% python3 -q
>>> import numpy as np
>>> from numpy import linalg as LA
>>> np.set_printoptions(precision=2, suppress=True, linewidth=160, floatmode="fixed")
>>> def tidy(a):
...     return np.round(a, 2) + 0
... 
>>> X = np.loadtxt("run9.csv", delimiter=",")
>>> tidy(X)
array([[-0.10, -0.67,  0.16, -0.08,  0.12,  0.16, -0.07, -0.04,  0.57,  0.37],
       [ 0.69,  0.01,  0.25,  0.51,  0.30,  0.05, -0.29,  0.13, -0.03,  0.10],
       [ 0.17, -0.02, -0.43,  0.24, -0.08, -0.74,  0.19, -0.18,  0.31,  0.13],
       [ 0.28,  0.02, -0.37,  0.07, -0.72,  0.41, -0.06,  0.14,  0.06,  0.26],
       [-0.55,  0.16, -0.09,  0.73,  0.01,  0.19, -0.07,  0.12,  0.25, -0.14],
       [ 0.17, -0.53,  0.11,  0.22, -0.21,  0.06,  0.47, -0.02, -0.12, -0.58],
       [-0.21, -0.48, -0.24,  0.11, -0.06, -0.22, -0.56,  0.03, -0.54,  0.03],
       [ 0.17, -0.02, -0.58, -0.16,  0.35,  0.32, -0.25, -0.31,  0.22, -0.43],
       [-0.03, -0.08, -0.34,  0.16,  0.39,  0.26,  0.52, -0.08, -0.39,  0.45],
       [-0.03,  0.06,  0.27,  0.17, -0.21,  0.10, -0.08, -0.90, -0.11,  0.12]])
>>> # keeps lengths
>>> rng = np.random.default_rng(66942)
>>> idx = rng.permutation(10)
>>> idx
array([5, 6, 7, 9, 8, 0, 4, 3, 2, 1])
>>> M2 = X[idx][:, idx]
>>> tidy(np.sort(np.abs(LA.eigvals(M2))))
array([1.00, 1.00, 1.00, 1.00, 1.00, 1.00, 1.00, 1.00, 1.00, 1.00])
>>> tidy(np.diag(M2))
array([ 0.06, -0.56, -0.31,  0.12, -0.39, -0.10,  0.01,  0.07, -0.43,  0.01])
>>> np.allclose(M2, X)
False
>>> T = np.stack([X, -3 * X, X[::-1]])
>>> (T @ X.T).shape
(3, 10, 10)
>>> LA.matrix_rank(T)
array([10, 10, 10])
>>> tidy(np.einsum("bij,cij->bc", T, T))
array([[ 10.00, -30.00,   0.00],
       [-30.00,  90.00,   0.00],
       [  0.00,   0.00,  10.00]])
>>> T.shape
(3, 10, 10)
>>> x0 = np.array([1, 1, 0, 3, 3, 3, 2, 2, 0, 0])
>>> 10 - LA.matrix_rank(X - np.eye(10), tol=1e-8)
np.int64(1)
>>> [p for p in range(1, 25) if np.allclose(LA.matrix_power(X, p), np.eye(10))]
[]
>>> tidy(X.T @ (X @ x0))
array([1.00, 1.00, 0.00, 3.00, 3.00, 3.00, 2.00, 2.00, 0.00, 0.00])
>>> tidy(np.sort(np.abs(np.degrees(np.angle(LA.eigvals(X))))))
array([  0.00,  57.38,  57.38,  88.76,  88.76, 120.21, 120.21, 144.81, 144.81, 180.00])
>>> tidy(LA.norm(x0)), tidy(LA.norm(X @ x0))
(np.float64(6.08), np.float64(6.08))
>>> f = np.array([-1, 2, 3, 3, 3, 3, 2, -2, -2, 2])
>>> M2 = X + np.outer(f, np.eye(10)[5])
>>> tidy(M2)
array([[-0.10, -0.67,  0.16, -0.08,  0.12, -0.84, -0.07, -0.04,  0.57,  0.37],
       [ 0.69,  0.01,  0.25,  0.51,  0.30,  2.05, -0.29,  0.13, -0.03,  0.10],
       [ 0.17, -0.02, -0.43,  0.24, -0.08,  2.26,  0.19, -0.18,  0.31,  0.13],
       [ 0.28,  0.02, -0.37,  0.07, -0.72,  3.41, -0.06,  0.14,  0.06,  0.26],
       [-0.55,  0.16, -0.09,  0.73,  0.01,  3.19, -0.07,  0.12,  0.25, -0.14],
       [ 0.17, -0.53,  0.11,  0.22, -0.21,  3.06,  0.47, -0.02, -0.12, -0.58],
       [-0.21, -0.48, -0.24,  0.11, -0.06,  1.78, -0.56,  0.03, -0.54,  0.03],
       [ 0.17, -0.02, -0.58, -0.16,  0.35, -1.68, -0.25, -0.31,  0.22, -0.43],
       [-0.03, -0.08, -0.34,  0.16,  0.39, -1.74,  0.52, -0.08, -0.39,  0.45],
       [-0.03,  0.06,  0.27,  0.17, -0.21,  2.10, -0.08, -0.90, -0.11,  0.12]])
>>> LA.matrix_rank(M2 - X)
np.int64(1)
